$ python -q
>>> import numpy as np
>>> import numpy.linalg as la
>>> np.set_printoptions(suppress=True, linewidth=160)
>>> def rd(a):
...     return np.round(a, 2) + 0
... 
>>> mat = np.load("case17.npy")
>>> mat
array([[ 1,  0,  0,  0,  0,  0],
       [ 0, -3,  0,  0,  0,  0],
       [ 0,  0, -1,  0,  0,  0],
       [ 0,  0,  0,  5,  0,  0],
       [ 0,  0,  0,  0, -2,  0],
       [ 0,  0,  0,  0,  0,  5]])
>>> mat @ mat.T
array([[ 1,  0,  0,  0,  0,  0],
       [ 0,  9,  0,  0,  0,  0],
       [ 0,  0,  1,  0,  0,  0],
       [ 0,  0,  0, 25,  0,  0],
       [ 0,  0,  0,  0,  4,  0],
       [ 0,  0,  0,  0,  0, 25]])
>>> rd(la.pinv(mat))
array([[ 1.  ,  0.  ,  0.  ,  0.  ,  0.  ,  0.  ],
       [ 0.  , -0.33,  0.  ,  0.  ,  0.  ,  0.  ],
       [ 0.  ,  0.  , -1.  ,  0.  ,  0.  ,  0.  ],
       [ 0.  ,  0.  ,  0.  ,  0.2 ,  0.  ,  0.  ],
       [ 0.  ,  0.  ,  0.  ,  0.  , -0.5 ,  0.  ],
       [ 0.  ,  0.  ,  0.  ,  0.  ,  0.  ,  0.2 ]])
>>> rd(la.svd(mat, compute_uv=False))
array([5., 5., 3., 2., 1., 1.])
>>> rd(la.norm(mat, axis=0))
array([1., 3., 1., 5., 2., 5.])
>>> out = la.inv(mat)
>>> np.allclose(out, mat.T)
False
>>> rd(la.det(mat) * out)
array([[-150.,    0.,    0.,    0.,    0.,    0.],
       [   0.,   50.,    0.,    0.,    0.,    0.],
       [   0.,    0.,  150.,    0.,    0.,    0.],
       [   0.,    0.,    0.,  -30.,    0.,    0.],
       [   0.,    0.,    0.,    0.,   75.,    0.],
       [   0.,    0.,    0.,    0.,    0.,  -30.]])
>>> rd(la.cond(mat))
np.float64(5.0)
>>> rd(la.inv(out))
array([[ 1.,  0.,  0.,  0.,  0.,  0.],
       [ 0., -3.,  0.,  0.,  0.,  0.],
       [ 0.,  0., -1.,  0.,  0.,  0.],
       [ 0.,  0.,  0.,  5.,  0.,  0.],
       [ 0.,  0.,  0.,  0., -2.,  0.],
       [ 0.,  0.,  0.,  0.,  0.,  5.]])
>>> rd(out)
array([[ 1.  ,  0.  ,  0.  ,  0.  ,  0.  ,  0.  ],
       [ 0.  , -0.33,  0.  ,  0.  ,  0.  ,  0.  ],
       [ 0.  ,  0.  , -1.  ,  0.  ,  0.  ,  0.  ],
       [ 0.  ,  0.  ,  0.  ,  0.2 ,  0.  ,  0.  ],
       [ 0.  ,  0.  ,  0.  ,  0.  , -0.5 ,  0.  ],
       [ 0.  ,  0.  ,  0.  ,  0.  ,  0.  ,  0.2 ]])
>>> rd(la.slogdet(mat)[0])
np.float64(-1.0)
>>> [round(float(la.det(mat[:i, :i])), 2) + 0 for i in range(1, 7)]
[1.0, -3.0, 3.0, 15.0, -30.0, -150.0]
>>> rd(la.eigvalsh(mat).min())
np.float64(-3.0)
>>> w, vecs = la.eigh(mat)
>>> x = np.array([0, 3, 0, 2, 1, 2])
>>> rd(x @ mat @ x / (x @ x)), w[0], w[-1]
(np.float64(0.61), np.float64(-3.0), np.float64(5.0))
>>> vecs * np.maximum(w, 0) @ vecs.T
array([[1., 0., 0., 0., 0., 0.],
       [0., 0., 0., 0., 0., 0.],
       [0., 0., 0., 0., 0., 0.],
       [0., 0., 0., 5., 0., 0.],
       [0., 0., 0., 0., 0., 0.],
       [0., 0., 0., 0., 0., 5.]])
>>> f = np.array([0, 2, 2, 0, 0, 0, 1, 0, 2, 2, 2, 2, 0])
>>> r1 = np.array([3, 0, 3, 3, 1])
>>> arr = np.outer(f, r1)
>>> arr
array([[0, 0, 0, 0, 0],
       [6, 0, 6, 6, 2],
       [6, 0, 6, 6, 2],
       [0, 0, 0, 0, 0],
       [0, 0, 0, 0, 0],
       [0, 0, 0, 0, 0],
       [3, 0, 3, 3, 1],
       [0, 0, 0, 0, 0],
       [6, 0, 6, 6, 2],
       [6, 0, 6, 6, 2],
       [6, 0, 6, 6, 2],
       [6, 0, 6, 6, 2],
       [0, 0, 0, 0, 0]])
>>> np.unique(arr.round(6), axis=0).shape
(3, 5)
>>> np.abs(np.diag(la.qr(arr)[1])) > 1e-9
array([ True, False, False, False, False])
>>> np.allclose(arr[:-1].T @ la.lstsq(arr[:-1].T, arr[-1])[0], arr[-1])
True
>>> K = np.loadtxt("data.csv", delimiter=",")
>>> rd(K)
array([[0.05, 0.09, 0.07, 0.05, 0.09, 0.05, 0.07, 0.07, 0.11, 0.11, 0.05, 0.11, 0.07, 0.02],
       [0.  , 0.12, 0.12, 0.07, 0.09, 0.05, 0.02, 0.05, 0.12, 0.02, 0.12, 0.07, 0.12, 0.05],
       [0.1 , 0.05, 0.05, 0.12, 0.02, 0.1 , 0.02, 0.07, 0.12, 0.07, 0.12, 0.1 , 0.02, 0.05],
       [0.02, 0.07, 0.1 , 0.05, 0.1 , 0.12, 0.05, 0.07, 0.02, 0.1 , 0.07, 0.12, 0.1 , 0.02],
       [0.12, 0.12, 0.05, 0.05, 0.02, 0.08, 0.05, 0.05, 0.05, 0.  , 0.05, 0.12, 0.12, 0.1 ],
       [0.04, 0.04, 0.  , 0.  , 0.  , 0.18, 0.07, 0.04, 0.18, 0.07, 0.07, 0.04, 0.18, 0.11],
       [0.12, 0.05, 0.07, 0.07, 0.07, 0.12, 0.07, 0.07, 0.02, 0.07, 0.07, 0.05, 0.12, 0.  ],
       [0.03, 0.03, 0.1 , 0.06, 0.03, 0.03, 0.06, 0.13, 0.16, 0.03, 0.06, 0.03, 0.13, 0.1 ],
       [0.03, 0.11, 0.03, 0.08, 0.08, 0.05, 0.05, 0.08, 0.11, 0.11, 0.08, 0.05, 0.05, 0.08],
       [0.1 , 0.1 , 0.02, 0.02, 0.1 , 0.1 , 0.1 , 0.  , 0.12, 0.14, 0.07, 0.05, 0.05, 0.05],
       [0.02, 0.02, 0.  , 0.04, 0.09, 0.07, 0.11, 0.11, 0.07, 0.11, 0.11, 0.11, 0.02, 0.11],
       [0.  , 0.  , 0.11, 0.03, 0.14, 0.11, 0.08, 0.11, 0.14, 0.03, 0.11, 0.03, 0.03, 0.11],
       [0.13, 0.  , 0.  , 0.06, 0.03, 0.03, 0.06, 0.03, 0.06, 0.03, 0.16, 0.1 , 0.19, 0.1 ],
       [0.14, 0.  , 0.03, 0.03, 0.03, 0.03, 0.03, 0.11, 0.14, 0.14, 0.11, 0.03, 0.11, 0.08]])
>>> t3 = np.stack([K, 3 * K, K[::-1]])
>>> rd(la.det(t3))
array([0., 0., 0.])
>>> t3.shape
(3, 14, 14)
>>> la.matrix_rank(t3)
array([14, 14, 14])
>>> (t3 @ K.T).shape
(3, 14, 14)
>>> rd(la.norm(t3, axis=(1, 2)))
array([1.16, 3.49, 1.16])
